$ python -q
>>> import numpy as np
>>> np.set_printoptions(suppress=True, linewidth=160)
>>> def rnd(a):
...     return np.round(a, 2) + 0
... 
>>> A = np.load("m.npy")
>>> A
array([[-2,  0,  0,  2,  5, -4,  0, -5,  5,  1,  5,  5, -4],
       [ 0, -4,  1,  4, -2,  3, -2, -4, -3, -3,  3, -3, -3],
       [ 0,  1, -4, -1, -2, -5,  1, -2,  6, -1, -3,  1,  1],
       [ 2,  4, -1,  6,  1,  1,  0,  4, -2,  2,  3,  5,  2],
       [ 5, -2, -2,  1,  6, -3, -1,  2, -6, -3, -5,  3, -3],
       [-4,  3, -5,  1, -3, -6,  2,  2, -3,  4,  1,  1,  2],
       [ 0, -2,  1,  0, -1,  2, -4,  1, -4,  5,  0, -1, -2],
       [-5, -4, -2,  4,  2,  2,  1, -4, -2,  3,  3, -1, -2],
       [ 5, -3,  6, -2, -6, -3, -4, -2, -6,  4,  5, -1,  3],
       [ 1, -3, -1,  2, -3,  4,  5,  3,  4,  6,  1, -2,  1],
       [ 5,  3, -3,  3, -5,  1,  0,  3,  5,  1,  4,  1,  0],
       [ 5, -3,  1,  5,  3,  1, -1, -1, -1, -2,  1,  6, -1],
       [-4, -3,  1,  2, -3,  2, -2, -2,  3,  1,  0, -1,  4]])
>>> # symmetric
>>> x = np.array([0, 2, -4, 1, -5, 2, 4, 0, 2, -2, 4, -4, 5])
>>> rhs = A @ x
>>> rhs
array([-43,   9,  24,   9, -88,  34, -39,  -2,  -5,  56,  68, -45,  31])
>>> rnd(np.linalg.solve(A, rhs + A[:, 1]))
array([ 0.,  3., -4.,  1., -5.,  2.,  4.,  0.,  2., -2.,  4., -4.,  5.])
>>> rnd(np.linalg.solve(A, -2 * rhs))
array([  0.,  -4.,   8.,  -2.,  10.,  -4.,  -8.,   0.,  -4.,   4.,  -8.,   8., -10.])
>>> rnd(np.linalg.solve(A, rhs))
array([ 0.,  2., -4.,  1., -5.,  2.,  4.,  0.,  2., -2.,  4., -4.,  5.])
>>> ev, V = np.linalg.eigh(A)
>>> np.unique(ev.round(6) + 0, return_counts=True)[1]
array([1, 1, 1, 1, 1, 1, 1, 1, 1, 1, 1, 1, 1])
>>> rnd(np.linalg.svd(A, compute_uv=False))
array([18.19, 18.11, 15.62, 15.34, 12.86, 12.27,  8.15,  8.15,  7.14,  5.32,  1.57,  1.42,  1.11])
>>> rnd(ev)
array([-18.11, -15.62, -12.86,  -8.15,  -5.32,  -1.57,   1.11,   1.42,   7.14,   8.15,  12.27,  15.34,  18.19])
>>> B = np.array([[2, -2],
...     [2, 0],
...     [-2, 2],
...     [-2, -2],
...     [2, 0],
...     [-2, 2],
...     [-1, 2],
...     [1, -2],
...     [0, -1],
...     [2, 1],
...     [-2, 1],
...     [0, 1],
...     [-2, 0]])
>>> np.linalg.matrix_rank(A @ B)
np.int64(2)
>>> np.einsum("ik,kj->ji", A, B)
array([[  5, -36,  17,   0,  39,  14,   7, -23, -16, -14,   1,  -8, -36],
       [  8,   4, -19, -12, -27,  -7,   4,  19,  10,   5, -25, -10,   7]])
>>> np.einsum("ij->j", A)
array([  8, -13,  -8,  27,  -8,  -5,  -5,  -5,  -4,  18,  18,  13,  -2])
>>> np.linalg.matrix_rank(np.vstack([A, B.T]))
np.int64(13)
>>> B.T @ A.T
array([[  5, -36,  17,   0,  39,  14,   7, -23, -16, -14,   1,  -8, -36],
       [  8,   4, -19, -12, -27,  -7,   4,  19,  10,   5, -25, -10,   7]])
>>> J = np.array([[3, 1, 0, 3, 0, 2, 3, -2, -1, 1],
...     [0, 1, 1, -1, 0, 2, 0, 0, 2, -1],
...     [0, -2, -3, 1, 2, -3, -3, 1, 0, -1],
...     [2, -1, 2, 0, -2, 2, 1, 0, -1, -3],
...     [2, 0, 2, 0, -2, 0, 3, -2, -2, -2],
...     [3, -1, -2, 3, -3, 3, -1, 3, -2, 1],
...     [0, -2, 3, 3, 1, 1, -3, 3, -2, 2],
...     [-2, -1, -3, -1, -3, -1, -3, 0, 0, 0],
...     [0, -2, -1, 3, -2, 3, 3, -2, 3, -3],
...     [0, -2, 1, 3, -3, 1, 0, 0, 2, 2]])
>>> J
array([[ 3,  1,  0,  3,  0,  2,  3, -2, -1,  1],
       [ 0,  1,  1, -1,  0,  2,  0,  0,  2, -1],
       [ 0, -2, -3,  1,  2, -3, -3,  1,  0, -1],
       [ 2, -1,  2,  0, -2,  2,  1,  0, -1, -3],
       [ 2,  0,  2,  0, -2,  0,  3, -2, -2, -2],
       [ 3, -1, -2,  3, -3,  3, -1,  3, -2,  1],
       [ 0, -2,  3,  3,  1,  1, -3,  3, -2,  2],
       [-2, -1, -3, -1, -3, -1, -3,  0,  0,  0],
       [ 0, -2, -1,  3, -2,  3,  3, -2,  3, -3],
       [ 0, -2,  1,  3, -3,  1,  0,  0,  2,  2]])
>>> rnd(np.sort(np.abs(np.linalg.eigvals(J))))
array([1.6 , 1.6 , 1.89, 4.06, 4.06, 4.27, 5.02, 5.02, 5.8 , 6.  ])
>>> (J - J.T) / 2
array([[ 0. ,  0.5,  0. ,  0.5, -1. , -0.5,  1.5,  0. , -0.5,  0.5],
       [-0.5,  0. ,  1.5,  0. ,  0. ,  1.5,  1. ,  0.5,  2. ,  0.5],
       [ 0. , -1.5,  0. , -0.5,  0. , -0.5, -3. ,  2. ,  0.5, -1. ],
       [-0.5,  0. ,  0.5,  0. , -1. , -0.5, -1. ,  0.5, -2. , -3. ],
       [ 1. ,  0. ,  0. ,  1. ,  0. ,  1.5,  1. ,  0.5,  0. ,  0.5],
       [ 0.5, -1.5,  0.5,  0.5, -1.5,  0. , -1. ,  2. , -2.5,  0. ],
       [-1.5, -1. ,  3. ,  1. , -1. ,  1. ,  0. ,  3. , -2.5,  1. ],
       [ 0. , -0.5, -2. , -0.5, -0.5, -2. , -3. ,  0. ,  1. ,  0. ],
       [ 0.5, -2. , -0.5,  2. ,  0. ,  2.5,  2.5, -1. ,  0. , -2.5],
       [-0.5, -0.5,  1. ,  3. , -0.5,  0. , -1. ,  0. ,  2.5,  0. ]])
>>> rnd(np.linalg.det(J))
np.float64(-300012.0)
>>> (J + J.T) / 2
array([[ 3. ,  0.5,  0. ,  2.5,  1. ,  2.5,  1.5, -2. , -0.5,  0.5],
       [ 0.5,  1. , -0.5, -1. ,  0. ,  0.5, -1. , -0.5,  0. , -1.5],
       [ 0. , -0.5, -3. ,  1.5,  2. , -2.5,  0. , -1. , -0.5,  0. ],
       [ 2.5, -1. ,  1.5,  0. , -1. ,  2.5,  2. , -0.5,  1. ,  0. ],
       [ 1. ,  0. ,  2. , -1. , -2. , -1.5,  2. , -2.5, -2. , -2.5],
       [ 2.5,  0.5, -2.5,  2.5, -1.5,  3. ,  0. ,  1. ,  0.5,  1. ],
       [ 1.5, -1. ,  0. ,  2. ,  2. ,  0. , -3. ,  0. ,  0.5,  1. ],
       [-2. , -0.5, -1. , -0.5, -2.5,  1. ,  0. ,  0. , -1. ,  0. ],
       [-0.5,  0. , -0.5,  1. , -2. ,  0.5,  0.5, -1. ,  3. , -0.5],
       [ 0.5, -1.5,  0. ,  0. , -2.5,  1. ,  1. ,  0. , -0.5,  2. ]])
>>> np.linalg.matrix_power(J, 4)
array([[ 583,  334, -210,  -17, -574,  282,   96,  -39, -560,  411],
       [ 268,  -53, -131,  327,  -11,  263, -350,  443, -282,  304],
       [ 119, -293,  -48, -195, -768, -396,  314, -574,  -34, -711],
       [-128,  128,  124,  230,  818,  -30, -484,  465,  128,  645],
       [-213,  331,  227,  -74, 1074, -212, -219,  205,   70,  508],
       [ 198, -164, -299,  431, -817,  610,  -74,  175,  207,  291],
       [-289,  -31,  390,   -1,  132,  -41,   74,  -78,  435,   45],
       [-217, -367, -123,  164, -165,  114,   21,   22,  355, -395],
       [ 323,  473, -281, -242, -276,   68, -208,  137, -508,  635],
       [ 218,   44, -116,  192,  -73,  322, -219,  370, -303,  290]])
>>> np.trace(J)
np.int64(4)
>>> J @ J
array([[ 25,  -5,  20,  25,  -4,  23,   4,  11, -15,   6],
       [  4,  -4, -11,   9,  -3,   8,   0,   3,   3,  -5],
       [ -5,  13,   6, -23,  -6,  -7,  25, -25,   1, -13],
       [  8,   1, -14,   6,  14,  -3, -14,  13, -15,   6],
       [  6,   2,   5,   7,  27,  -5, -15,  15, -14,  12],
       [ 12,   1, -10,   8, -22,  16,  -6,   8, -10,  12],
       [  5,  -9, -19,  -4, -19, -14, -10,  -1,  -7,  -7],
       [-17,  11,  -7, -20,   2,  -5,   3,  -5,  15,   4],
       [ 15, -10,   6,  21,  -1,  25,   3,  15, -12,  -8],
       [  3, -16,  -7,  18, -11,  10,  -4,   6,   7,  -3]])
